$ ipython --no-banner

In [1]: import numpy as np

In [2]: np.set_printoptions(precision=1, suppress=True, linewidth=100, legacy="1.25")

In [3]: M = np.loadtxt("run0.csv", delimiter=",")

In [4]: M
Out[4]: 
array([[18., 11., 26.,  0.,  3.],
       [12.,  7., 18.,  0.,  3.],
       [24., 15., 34.,  0.,  3.],
       [54., 35., 74.,  0.,  3.],
       [ 6.,  3., 10.,  0.,  3.],
       [42., 27., 58.,  0.,  3.],
       [24., 15., 34.,  0.,  3.],
       [12.,  7., 18.,  0.,  3.],
       [ 0.,  0.,  2.,  0.,  3.],
       [48., 31., 66.,  0.,  3.],
       [18., 11., 26.,  0.,  3.],
       [12.,  7., 18.,  0.,  3.],
       [48., 31., 66.,  0.,  3.],
       [ 6.,  3., 10.,  0.,  3.],
       [ 6.,  3., 10.,  0.,  3.],
       [36., 23., 50.,  0.,  3.]])

In [5]: U, s, Vh = np.linalg.svd(M, full_matrices=False)

In [6]: np.round(np.abs(Vh[0]), 1) + 0
Out[6]: array([0.5, 0.3, 0.8, 0. , 0. ])

In [7]: np.round(U.T @ M @ Vh.T, 1) + 0
Out[7]: 
array([[208. ,   0. ,   0. ,   0. ,   0. ],
       [  0. ,   8.2,   0. ,   0. ,   0. ],
       [  0. ,   0. ,   0.8,   0. ,   0. ],
       [  0. ,   0. ,   0. ,   0. ,   0. ],
       [  0. ,   0. ,   0. ,   0. ,   0. ]])

In [8]: np.round(Vh @ Vh.T, 1) + 0
Out[8]: 
array([[1., 0., 0., 0., 0.],
       [0., 1., 0., 0., 0.],
       [0., 0., 1., 0., 0.],
       [0., 0., 0., 1., 0.],
       [0., 0., 0., 0., 1.]])

In [9]: s.round(1) + 0
Out[9]: array([208. ,   8.2,   0.8,   0. ,   0. ])

In [10]: np.round(np.sqrt((s ** 2).sum()), 1), np.round(np.linalg.norm(M), 1)
Out[10]: (208.2, 208.2)

In [11]: np.round(U.T @ U, 1) + 0
Out[11]: 
array([[1., 0., 0., 0., 0.],
       [0., 1., 0., 0., 0.],
       [0., 0., 1., 0., 0.],
       [0., 0., 0., 1., 0.],
       [0., 0., 0., 0., 1.]])

In [12]: (s > 1e-8).sum()
Out[12]: 3

In [13]: np.round(s / s[0], 1) + 0
Out[13]: array([1., 0., 0., 0., 0.])

In [14]: J = np.array([[2, 3, -4, 2, 2],
    ...:     [-2, 0, 3, -1, 5],
    ...:     [-5, 5, -4, -4, -3],
    ...:     [1, 1, 0, -3, -1],
    ...:     [-4, 4, 1, -2, -3],
    ...:     [0, 0, -5, 4, -5],
    ...:     [-2, -1, -1, 1, 0],
    ...:     [-2, -3, 1, 4, -5]])

In [15]: J[:, 0] = 5 * J[:, 2]

In [16]: J
Out[16]: 
array([[-20,   3,  -4,   2,   2],
       [ 15,   0,   3,  -1,   5],
       [-20,   5,  -4,  -4,  -3],
       [  0,   1,   0,  -3,  -1],
       [  5,   4,   1,  -2,  -3],
       [-25,   0,  -5,   4,  -5],
       [ -5,  -1,  -1,   1,   0],
       [  5,  -3,   1,   4,  -5]])

In [17]: # looks like rank 4

In [18]: out = np.array([[-5, -1, -1], [-1, 4, -2], [-3, -1, 4], [3, 4, -5], [-1, -5, -5]])

In [19]: np.einsum("ij,ij->i", J, J)
Out[19]: array([433, 260, 466,  11,  55, 691,  28,  76])

In [20]: J @ out
Out[20]: 
array([[113,  34, -22],
       [-92, -47, -23],
       [ 98,  43,  29],
       [ -9,  -3,  18],
       [-35,  17,  16],
       [157,  71,  10],
       [ 32,   6,  -2],
       [ -8,  23,  10]])

In [21]: out.T @ J.T
Out[21]: 
array([[113, -92,  98,  -9, -35, 157,  32,  -8],
       [ 34, -47,  43,  -3,  17,  71,   6,  23],
       [-22, -23,  29,  18,  16,  10,  -2,  10]])

In [22]: np.abs(np.diag(np.linalg.qr(J)[1])) > 1e-9
Out[22]: array([ True,  True, False,  True,  True])

In [23]: np.allclose(J[:-1].T @ np.linalg.lstsq(J[:-1].T, J[-1])[0], J[-1])
Out[23]: True

In [24]: np.unique(J.round(6), axis=0).shape
Out[24]: (8, 5)

In [25]: np.linalg.lstsq(J[:-1].T, J[-1])[2]
Out[25]: 4

In [26]: np.round(J @ np.linalg.pinv(J) @ J, 1) + 0
Out[26]: 
array([[-20.,   3.,  -4.,   2.,   2.],
       [ 15.,   0.,   3.,  -1.,   5.],
       [-20.,   5.,  -4.,  -4.,  -3.],
       [  0.,   1.,   0.,  -3.,  -1.],
       [  5.,   4.,   1.,  -2.,  -3.],
       [-25.,   0.,  -5.,   4.,  -5.],
       [ -5.,  -1.,  -1.,   1.,   0.],
       [  5.,  -3.,   1.,   4.,  -5.]])
